>>> import numpy as np
>>> np.set_printoptions(precision=1, suppress=True, linewidth=120, sign=" ")
>>> K = np.array([[2, -4, 2, -4], [3, 5, 3, 5], [2, -4, 2, -4], [3, 5, 3, 5]])
>>> U, sigma, vt = np.linalg.svd(K, full_matrices=False)
>>> print(U.shape, sigma.shape, vt.shape)
(4, 4) (4,) (4, 4)
>>> print(np.round(sigma / sigma[0], 1) + 0)
[ 1.   0.5  0.   0. ]
>>> print(sigma.round(1) + 0)
[ 13.1   6.7   0.    0. ]
>>> print(round(float(np.sqrt((sigma ** 2).sum())), 1), round(np.linalg.norm(K), 1))
14.7 14.7
>>> print(np.abs(U[:, 0]).round(6).argmax())
1
>>> U, sigma, vt = np.linalg.svd(K)
>>> print(np.argmax(sigma[:-1] / (sigma[1:] + 1e-6)) + 1)
2
>>> Y = U[:, :2] @ np.diag(sigma[:2]) @ vt[:2]
>>> print(round(float(np.abs(K - Y).max()), 1))
0.0
>>> print(np.linalg.matrix_rank(K, rtol=0.05))
2
>>> print(np.linalg.matrix_rank(Y))
2
>>> U, sigma, vt = np.linalg.svd(K)
>>> vecs = vt[:(sigma > 1e-8).sum()]
>>> rng = np.random.default_rng(37)
>>> x = K[3] + 5 * K[1] + rng.integers(2) * np.eye(4)[3]
>>> print(x)
[ 18.  30.  18.  30.]
>>> print(np.round(np.linalg.norm(x - vecs.T @ vecs @ x), 1))
0.0
>>> print(np.linalg.matrix_rank(np.vstack([K, x])))
2
>>> x = np.array([3, 2, -1, 0])
>>> h1 = np.maximum(K @ x, 0)
>>> print(np.tanh(K @ x))
[-1.  1. -1.  1.]
>>> print(np.maximum(K @ x, 0) - np.maximum(-K @ x, 0))
[-4 16 -4 16]
>>> print(h1)
[  0  16   0  16]
>>> print(K * (h1 > 1e-9)[:, None])
[[ 0  0  0  0]
 [ 3  5  3  5]
 [ 0  0  0  0]
 [ 3  5  3  5]]
>>> F = np.loadtxt("test1.csv", delimiter=",")
>>> print(F)
[[-0.8  0.9  0.8  1.  -0.7  1.   0.9  1.   0.5  0.6 -0.3]
 [-0.6  1.   1.   1.   0.1  0.2  1.   1.   0.2  0.8  0.9]
 [ 0.  -0.4 -0.3 -0.4  0.2 -0.1 -0.3 -0.5 -0.1 -0.2 -0.2]
 [-0.8 -0.9 -0.2 -0.6  1.   1.   0.8 -1.  -0.5 -0.4 -0.8]
 [-0.5  0.8  0.3  0.8 -0.8  1.   0.7  1.   0.5  0.4 -0.3]
 [-0.6 -0.6  1.  -0.1  1.  -1.   1.  -1.  -0.8 -0.1  0.6]
 [-0.7  0.1  0.9  0.7  1.   0.8  1.  -0.2 -0.4  0.2  0.1]
 [ 0.7 -0.3 -0.4 -0.7 -0.1 -1.  -0.8 -0.6 -0.2 -0.2  0.4]
 [-0.6 -0.6  0.5 -0.1  1.   0.6  0.8 -0.8 -0.5 -0.1 -0.2]
 [-0.8 -0.5  1.   0.4  1.   0.5  1.  -0.9 -0.7  0.   0.2]
 [-0.6 -0.2  1.   0.4  1.  -0.8  1.  -0.8 -0.7  0.1  0.6]
 [-0.1 -0.9 -0.8 -0.8  0.3  0.8 -0.6 -0.9 -0.1 -0.5 -0.8]
 [ 0.8 -0.7 -1.  -0.9 -1.  -0.2 -1.  -0.5  0.4 -0.5 -0.7]
 [-0.5 -0.3  0.1  0.1  0.6  0.9  0.6 -0.3 -0.1  0.  -0.4]
 [ 0.3 -0.5 -1.  -0.7 -1.   1.  -1.   0.9  0.9 -0.4 -1. ]
 [ 0.  -0.7  0.6 -0.6  1.  -1.   0.5 -1.  -0.7 -0.3  0.4]
 [ 0.1 -1.  -0.8 -1.   1.  -1.  -0.7 -1.  -0.8 -0.8 -0.6]
 [ 0.6  1.   0.5  1.  -1.   0.  -0.5  1.   0.9  0.8  0.8]
 [-0.6 -0.6 -0.6 -0.3  0.2  1.   0.2 -0.5  0.1 -0.2 -0.8]
 [ 0.4 -0.9 -1.  -0.9 -1.   1.  -1.  -0.8  0.5 -0.6 -1. ]
 [-0.9 -0.3 -0.1  0.6  0.3  1.   0.9  0.4  0.3  0.  -0.9]
 [-0.5 -0.4  0.9  0.1  1.  -1.   0.9 -0.9 -0.8  0.   0.7]
 [-0.6 -1.  -0.7 -0.9  1.   0.9  0.3 -1.  -0.6 -0.7 -0.9]
 [-0.7 -0.7 -0.9 -0.3 -0.8  1.  -0.2  0.1  0.5 -0.3 -1. ]
 [-0.8  0.2  0.9  0.7  0.9  1.   1.   0.  -0.3  0.2 -0.1]
 [-0.1 -1.  -0.9 -1.   1.   0.5 -0.7 -1.  -0.6 -0.8 -0.9]
 [-0.9 -0.3  1.   0.7  1.   0.7  1.  -0.9 -0.8  0.2  0.4]
 [ 0.7  0.7 -0.8  0.2 -1.   0.3 -0.9  1.   0.7  0.2 -0.1]
 [-0.4  0.8  1.   0.9  0.8 -0.8  0.9  0.7 -0.3  0.5  0.8]
 [ 0.8  0.9 -0.8  0.5 -1.   0.  -1.   1.   0.8  0.4  0.2]
 [-0.7  0.7  0.9  0.9  0.8  0.8  1.   0.6 -0.2  0.4  0.4]
 [ 0.4 -0.4 -0.8 -0.6 -0.7 -0.2 -0.8 -0.3  0.2 -0.3 -0.4]
 [ 0.1  0.3  0.8  0.3  0.8 -1.   0.6 -0.2 -0.4  0.2  0.7]
 [ 0.5  0.6  1.   0.4  0.9 -1.   0.6 -0.3 -0.6  0.3  1. ]
 [ 0.3  0.2 -0.2  0.  -0.6 -0.6 -0.5  0.3  0.1  0.   0.2]
 [ 0.7 -0.7 -0.3 -0.9  0.7 -1.  -0.8 -0.9 -0.5 -0.4  0.6]
 [ 0.6  0.8  0.8  0.5 -0.4 -1.  -0.2  0.7  0.   0.4  0.9]
 [ 0.8  0.5 -1.  -0.4 -1.   0.1 -1.   0.9  0.8  0.  -0.4]
 [ 0.5  0.1 -1.  -0.3 -1.   1.  -1.   0.8  0.7 -0.1 -0.8]
 [-0.1  0.8  0.   0.8 -1.   1.   0.   1.   0.6  0.4 -0.1]
 [-0.9 -0.8  0.9  0.1  1.   0.8  1.  -1.  -0.8 -0.2 -0.2]
 [ 0.3 -0.8  0.7 -0.8  1.  -1.   0.3 -1.  -0.8 -0.4  0.8]
 [-0.8  0.5  0.8  0.8  0.7  1.   1.   0.7  0.   0.4 -0.1]
 [ 0.8  0.1 -0.7 -0.6 -0.9 -1.  -1.   0.3  0.3 -0.1  0.3]
 [ 0.6 -1.  -1.  -1.  -0.9  1.  -1.  -1.   0.3 -0.8 -1. ]
 [ 0.1 -0.2 -0.7 -0.3 -0.7  0.8 -0.6  0.1  0.2 -0.1 -0.5]]
>>> dist = np.linalg.norm(F[:, None] - F[None], axis=-1)
>>> print((dist + 1e9 * np.eye(46)).round(6).argmin(axis=1))
[  4  30  31  22   0  21  24  35  40  26  21  25  31   8  38  41  25  29  13  44  13   5   3  45   6  11   9  29  32
  27  42  12  33  32  43   7  34  27  14   4   9  15  30  34  19  38]
>>> print(dist.mean(axis=1).argmax())
17
>>> print(dist[37].round(6).argsort(kind="stable")[:4])
[ 37  27  38  29]
